% ipython --no-banner

In [1]: import numpy as np

In [2]: np.set_printoptions(precision=2, suppress=True, linewidth=160, legacy="1.25")

In [3]: rd = lambda a: np.round(a, 2) + 0

In [4]: mat = np.load("layer15.npy")

In [5]: print(mat)
[[-1.1  1.1  0.1]
 [ 0.   0.9  0.1]
 [-0.6 -0.4 -1.3]
 [-0.8 -1.3 -1.1]
 [ 0.4 -0.1 -0.2]
 [-1.   0.3  0.4]
 [ 1.3 -0.9 -1.3]
 [-0.3  0.  -0.4]]

In [6]: x0 = np.array([2, 1, -3])

In [7]: rhs = mat @ x0

In [8]: print(rd(np.linalg.pinv(mat) @ mat))
[[1. 0. 0.]
 [0. 1. 0.]
 [0. 0. 1.]]

In [9]: print(rd(rhs))
[-1.4  0.6  2.3  0.4  1.3 -2.9  5.6  0.6]

In [10]: rng = np.random.default_rng(1849)

In [11]: rhs = rhs + 0.02 * rng.normal(size=8)

In [12]: print(rd(rhs))
[-1.38  0.58  2.31  0.39  1.34 -2.89  5.59  0.59]

In [13]: coef, *_ = np.linalg.lstsq(mat, rhs)

In [14]: print([round(float(np.linalg.norm(np.linalg.solve(mat.T @ mat + lam * np.eye(3), mat.T @ rhs))), 2) for lam in (0, 1, 10, 100)])
[3.74, 2.56, 1.02, 0.17]

In [15]: C2 = mat.T @ mat

In [16]: print(np.trace(C2), (mat ** 2).sum())
14.9 14.9

In [17]: print(rd(np.linalg.eigvalsh(C2)[::-1]))
[8.85 4.77 1.28]

In [18]: print(np.allclose(C2, C2.T))
True

In [19]: def softmax(z):
    ...:     e = np.exp(z - z.max(axis=-1, keepdims=True))
    ...:     return e / e.sum(axis=-1, keepdims=True)
    ...: 

In [20]: print(rd(softmax(mat[5])))
[0.11 0.42 0.46]

In [21]: print(rd(softmax(mat[5] + 4)))
[0.11 0.42 0.46]

In [22]: print(rd(softmax(mat).sum(axis=1)))
[1. 1. 1. 1. 1. 1. 1. 1.]

In [23]: scores = mat @ mat.T / np.sqrt(3)

In [24]: print(softmax(scores).round(6).argmax(axis=1))
[0 0 3 3 6 0 6 2]

In [25]: print(rd(softmax(scores)[5] @ mat))
[-0.58  0.23 -0.22]

In [26]: out = np.c_[mat[:, :1] @ np.array([[6]]), np.array([3, -7, -3, -9, -3, -4, 3, -4])]

In [27]: print(rd(out))
[[-6.6  3. ]
 [ 0.  -7. ]
 [-3.6 -3. ]
 [-4.8 -9. ]
 [ 2.4 -3. ]
 [-6.  -4. ]
 [ 7.8  3. ]
 [-1.8 -4. ]]

In [28]: print(rd(np.linalg.norm(out - mat @ np.linalg.lstsq(mat, out)[0], axis=0)))
[ 0.   11.53]

In [29]: print(rd(np.linalg.norm(np.linalg.qr(mat)[0].T @ out, axis=0) ** 2 / ((out ** 2).sum(axis=0) + 1e-12)))
[1.   0.33]
